>>> import numpy as np
>>> import numpy.linalg as la
>>> np.set_printoptions(precision=2, suppress=True, linewidth=140)
>>> tidy = lambda a: np.round(a, 2) + 0
>>> E = np.loadtxt("mat.csv", delimiter=",")
>>> print(E)
[[-3. -1. -3.  0. -1. -1.]
 [-2.  0. -2.  1.  0.  0.]
 [ 1.  3.  1.  4.  3.  3.]
 [-3. -1. -3.  0. -1. -1.]]
>>> # rank 2
>>> Uu, s, Vt = la.svd(E)
>>> print(tidy(s))
[8.2  5.37 0.   0.  ]
>>> print(np.argmax(s[:-1] / (s[1:] + 1e-6)) + 1)
2
>>> A2 = Uu[:, :2] @ np.diag(s[:2]) @ Vt[:2]
>>> print(tidy(la.norm(E - A2, 2)), tidy(s[2]))
0.0 0.0
>>> print(tidy(np.abs(E - A2).max()))
0.0
>>> print(la.matrix_rank(E, rtol=0.05))
2
>>> print(tidy(la.norm(E - A2) / la.norm(E)))
0.0
>>> m1 = np.load("layer13.npy")
>>> print(m1)
[[ 2.61 12.09  0.65]
 [ 2.68 13.13 -0.64]
 [ 3.06 11.96  0.16]
 [ 2.49 11.86  0.84]
 [ 1.24 11.83  0.1 ]
 [ 3.55 11.43  1.48]
 [ 3.36 12.5  -0.97]
 [ 1.8  10.33  0.12]
 [ 3.08 11.73  2.22]
 [ 3.46 11.16  0.78]
 [ 4.4  11.4  -0.32]
 [ 2.63 12.44 -0.92]
 [ 2.12 13.46  1.07]
 [ 3.19 11.2   1.17]
 [ 2.5  10.52  0.19]]
>>> print([round(float(x), 2) for x in la.svd(m1, compute_uv=False)[:3]])
[47.12, 3.44, 2.92]
>>> print(tidy(la.norm(m1, 2) / la.norm(m1)))
1.0
>>> print(tidy(np.abs(la.svd(m1)[2][-1])))
[0.93 0.21 0.3 ]
>>> print(la.matrix_rank(m1, rtol=0.1))
1
>>> Uu, s = la.svd(m1)
Traceback (most recent call last):
  File "<python-input-21>", line 1, in <module>
    Uu, s = la.svd(m1)
    ^^^^^
ValueError: too many values to unpack (expected 2)
>>> Uu, s, Vt = la.svd(m1, full_matrices=False)
>>> print(tidy(Uu.T @ Uu))
[[1. 0. 0.]
 [0. 1. 0.]
 [0. 0. 1.]]
>>> print(tidy(np.cumsum(s ** 2) / np.sum(s ** 2)))
[0.99 1.   1.  ]
>>> print((s > 1e-8).sum())
3
>>> d = la.norm(m1[:, None] - m1[None], axis=-1)
>>> print(tidy(d[:5, :5]))
[[0.   1.66 0.68 0.32 1.5 ]
 [1.66 0.   1.47 1.96 2.08]
 [0.68 1.47 0.   0.89 1.83]
 [0.32 1.96 0.89 0.   1.45]
 [1.5  2.08 1.83 1.45 0.  ]]
>>> print(np.flatnonzero(d[0] < d.mean() / 2))
[0 2 3]
>>> print(np.unravel_index(d.round(6).argmax(), d.shape))
(np.int64(10), np.int64(12))
>>> cov = np.cov(m1, rowvar=False)
>>> print(tidy(la.eigvalsh(cov)[::-1]))
[0.96 0.63 0.57]
>>> print(tidy(np.corrcoef(m1.T)))
[[ 1.   -0.09  0.04]
 [-0.09  1.   -0.21]
 [ 0.04 -0.21  1.  ]]
>>> print(tidy(np.corrcoef(m1[:, 2], m1[:, 0])[0, 1]))
0.04
>>> print(tidy(cov))
[[ 0.59 -0.06  0.03]
 [-0.06  0.74 -0.16]
 [ 0.03 -0.16  0.82]]
>>> print(cov.shape)
(3, 3)
>>> print(tidy(m1.std(axis=0)))
[0.75 0.83 0.87]
